>>> import numpy as np
>>> import numpy.linalg as la
>>> np.set_printoptions(precision=2, suppress=True, linewidth=160, floatmode="fixed")
>>> data = np.load("dump.npy")
>>> data
array([[ 0.08,  0.10, -0.24, -0.08],
       [ 0.10,  0.12, -0.30, -0.10],
       [-0.24, -0.30,  0.72,  0.24],
       [-0.08, -0.10,  0.24,  0.08]])
>>> round(la.norm(data[2] - data[3]), 2)
np.float64(0.56)
>>> np.round(data[2] @ data[3], 2)
np.float64(0.24)
>>> la.norm(data, axis=0)
array([0.28, 0.35, 0.85, 0.28])
>>> la.norm(data, axis=1).argmax()
np.int64(2)
>>> np.round(np.trace(la.pinv(data) @ data), 2)
np.float64(1.0)
>>> np.unique(data.round(6), axis=0).shape
(4, 4)
>>> la.lstsq(data[:-1].T, data[-1])[2]
np.int32(1)
>>> rk = la.matrix_rank(data)
>>> rk
np.int64(1)
>>> null = la.svd(data)[2][rk:].T
>>> np.allclose(data @ null, 0)
True
>>> [int(la.matrix_rank(data[:, :j + 1])) for j in range(4)]
[1, 1, 1, 1]
>>> null.shape
(4, 3)
>>> np.round(data @ null, 2) + 0
array([[0.00, 0.00, 0.00],
       [0.00, 0.00, 0.00],
       [0.00, 0.00, 0.00],
       [0.00, 0.00, 0.00]])
>>> null @ null.T
array([[ 0.92, -0.10,  0.24,  0.08],
       [-0.10,  0.88,  0.30,  0.10],
       [ 0.24,  0.30,  0.28, -0.24],
       [ 0.08,  0.10, -0.24,  0.92]])
>>> feats = np.load("run5.npy")
>>> feats
array([[-2,  0, -2],
       [ 2,  1,  0],
       [ 2,  1,  0]])
>>> left, sig, vt = la.svd(feats)
>>> sig.round(2) + 0
array([3.84, 1.80, 0.00])
>>> A2 = left[:, :2] @ np.diag(sig[:2]) @ vt[:2]
>>> np.round(np.abs(feats - A2).max(), 2)
np.float64(0.0)
>>> la.matrix_rank(feats, rtol=0.05)
np.int64(2)
>>> round(la.norm(feats - A2, 2), 2), np.round(sig[2], 2)
(np.float64(0.0), np.float64(0.0))
>>> F = np.array([[1.0, 0.0, 1.0, -1.0, -1.0],
...     [0.0, -2.0, -1.0, -2.0, 0.0],
...     [0.0, 0.0, 2.0, -1.0, 0.0],
...     [0.0, 0.0, 0.0, -2.0, 0.0],
...     [0.0, 0.0, 1.0, -1.0, 1.0]])
>>> A2 = np.array([[3, 1, -1], [2, 1, 1]])
>>> W2 = np.kron(A2, F)
>>> W2
array([[ 3.00,  0.00,  3.00, -3.00, -3.00,  1.00,  0.00,  1.00, -1.00, -1.00, -1.00, -0.00, -1.00,  1.00,  1.00],
       [ 0.00, -6.00, -3.00, -6.00,  0.00,  0.00, -2.00, -1.00, -2.00,  0.00, -0.00,  2.00,  1.00,  2.00, -0.00],
       [ 0.00,  0.00,  6.00, -3.00,  0.00,  0.00,  0.00,  2.00, -1.00,  0.00, -0.00, -0.00, -2.00,  1.00, -0.00],
       [ 0.00,  0.00,  0.00, -6.00,  0.00,  0.00,  0.00,  0.00, -2.00,  0.00, -0.00, -0.00, -0.00,  2.00, -0.00],
       [ 0.00,  0.00,  3.00, -3.00,  3.00,  0.00,  0.00,  1.00, -1.00,  1.00, -0.00, -0.00, -1.00,  1.00, -1.00],
       [ 2.00,  0.00,  2.00, -2.00, -2.00,  1.00,  0.00,  1.00, -1.00, -1.00,  1.00,  0.00,  1.00, -1.00, -1.00],
       [ 0.00, -4.00, -2.00, -4.00,  0.00,  0.00, -2.00, -1.00, -2.00,  0.00,  0.00, -2.00, -1.00, -2.00,  0.00],
       [ 0.00,  0.00,  4.00, -2.00,  0.00,  0.00,  0.00,  2.00, -1.00,  0.00,  0.00,  0.00,  2.00, -1.00,  0.00],
       [ 0.00,  0.00,  0.00, -4.00,  0.00,  0.00,  0.00,  0.00, -2.00,  0.00,  0.00,  0.00,  0.00, -2.00,  0.00],
       [ 0.00,  0.00,  2.00, -2.00,  2.00,  0.00,  0.00,  1.00, -1.00,  1.00,  0.00,  0.00,  1.00, -1.00,  1.00]])
>>> la.matrix_rank(W2)
np.int64(10)
>>> np.round(la.norm(W2, 2), 2), round(float(la.norm(A2, 2) * la.norm(F, 2)), 2)
(np.float64(14.02), 14.02)
>>> u = np.array([3, 3, 1])
>>> np.convolve(F[0], u)
array([ 3.00,  3.00,  4.00,  0.00, -5.00, -4.00, -1.00])
>>> np.array([np.convolve(row, u, "same") for row in F])
array([[  3.00,   4.00,   0.00,  -5.00,  -4.00],
       [ -6.00,  -9.00, -11.00,  -7.00,  -2.00],
       [  0.00,   6.00,   3.00,  -1.00,  -1.00],
       [  0.00,   0.00,  -6.00,  -6.00,  -2.00],
       [  0.00,   3.00,   0.00,   1.00,   2.00]])
>>> np.polyval(u, F[0])
array([7.00, 1.00, 7.00, 1.00, 1.00])
>>> q, Rm = la.qr(F)
>>> q
array([[ 1.00,  0.00,  0.00,  0.00,  0.00],
       [-0.00,  1.00,  0.00,  0.00,  0.00],
       [-0.00, -0.00, -0.89,  0.10, -0.44],
       [-0.00, -0.00, -0.00, -0.98, -0.22],
       [-0.00, -0.00, -0.45, -0.20,  0.87]])
>>> arr = np.array([[-0.1, -0.18, -0.3, 0.1],
...     [2.1, 4.18, -0.7, 0.3],
...     [-0.8, -1.57, -0.9, 0.8],
...     [0.1, 0.19, -1.1, 0.2],
...     [-0.2, -0.4, -0.1, 2.0],
...     [-0.2, -0.44, -0.8, 1.2],
...     [1.2, 2.36, -1.4, -0.5],
...     [-0.6, -1.2, -1.2, 1.5],
...     [-0.5, -1.01, -1.4, -1.6],
...     [1.3, 2.64, 0.4, -0.1],
...     [-0.5, -0.98, 0.7, 0.2],
...     [1.6, 3.21, -0.1, 0.8]])
>>> Xc = (arr - arr.mean(axis=0)) / arr.std(axis=0)
>>> Xc.std(axis=0)
array([1.00, 1.00, 1.00, 1.00])
>>> c = la.lstsq(np.delete(Xc, 0, axis=1), Xc[:, 0])[0]
>>> c.round(2) + 0
array([ 1.00, -0.01,  0.00])
>>> round(1 - np.var(Xc[:, 0] - np.delete(Xc, 0, axis=1) @ c), 2)
np.float64(1.0)
>>> A2 = np.c_[arr[:, :3] @ np.array([[3, 2, 3], [2, 3, 3], [3, 0, 3]]), np.array([5, 0, 3, 1, 8, 7, 8, 8, 1, 2, 4, 9])]
>>> A2
array([[-1.56, -0.74, -1.74,  5.00],
       [12.56, 16.74, 16.74,  0.00],
       [-8.24, -6.31, -9.81,  3.00],
       [-2.62,  0.77, -2.43,  1.00],
       [-1.70, -1.60, -2.10,  8.00],
       [-3.88, -1.72, -4.32,  7.00],
       [ 4.12,  9.48,  6.48,  8.00],
       [-7.80, -4.80, -9.00,  8.00],
       [-7.72, -4.03, -8.73,  1.00],
       [10.38, 10.52, 13.02,  2.00],
       [-1.36, -3.94, -2.34,  4.00],
       [10.92, 12.83, 14.13,  9.00]])
>>> np.round(la.lstsq(arr, A2[:, 0])[0], 2) + 0
array([3.00, 2.00, 3.00, 0.00])
>>> la.matrix_rank(np.c_[arr, A2])
np.int64(5)
>>> P = arr @ la.solve(arr.T @ arr, arr.T)
>>> np.round(la.eigvalsh(P), 2) + 0
array([0.00, 0.00, 0.00, 0.00, 0.00, 0.00, 0.00, 0.00, 1.00, 1.00, 1.00, 1.00])
>>> np.round(np.trace(P), 2)
np.float64(4.0)
>>> dist = la.norm(arr[:, None] - arr[None], axis=-1)
>>> dist.shape
(12, 12)
>>> dist[7]
array([2.02, 6.16, 0.87, 2.03, 1.50, 0.99, 4.47, 0.00, 3.11, 4.85, 2.31, 5.10])
>>> (dist + 1e9 * np.eye(12)).round(6).argmin(axis=1)
array([ 3, 11,  7,  0,  5,  7,  9,  2,  0, 11,  0,  9])
>>> dist[7].round(6).argsort(kind="stable")[:4]
array([7, 2, 5, 4])
>>> np.flatnonzero(dist[7] < dist.mean() / 2)
array([2, 5, 7])
>>> np.unravel_index(dist.round(6).argmax(), dist.shape)
(np.int64(1), np.int64(2))
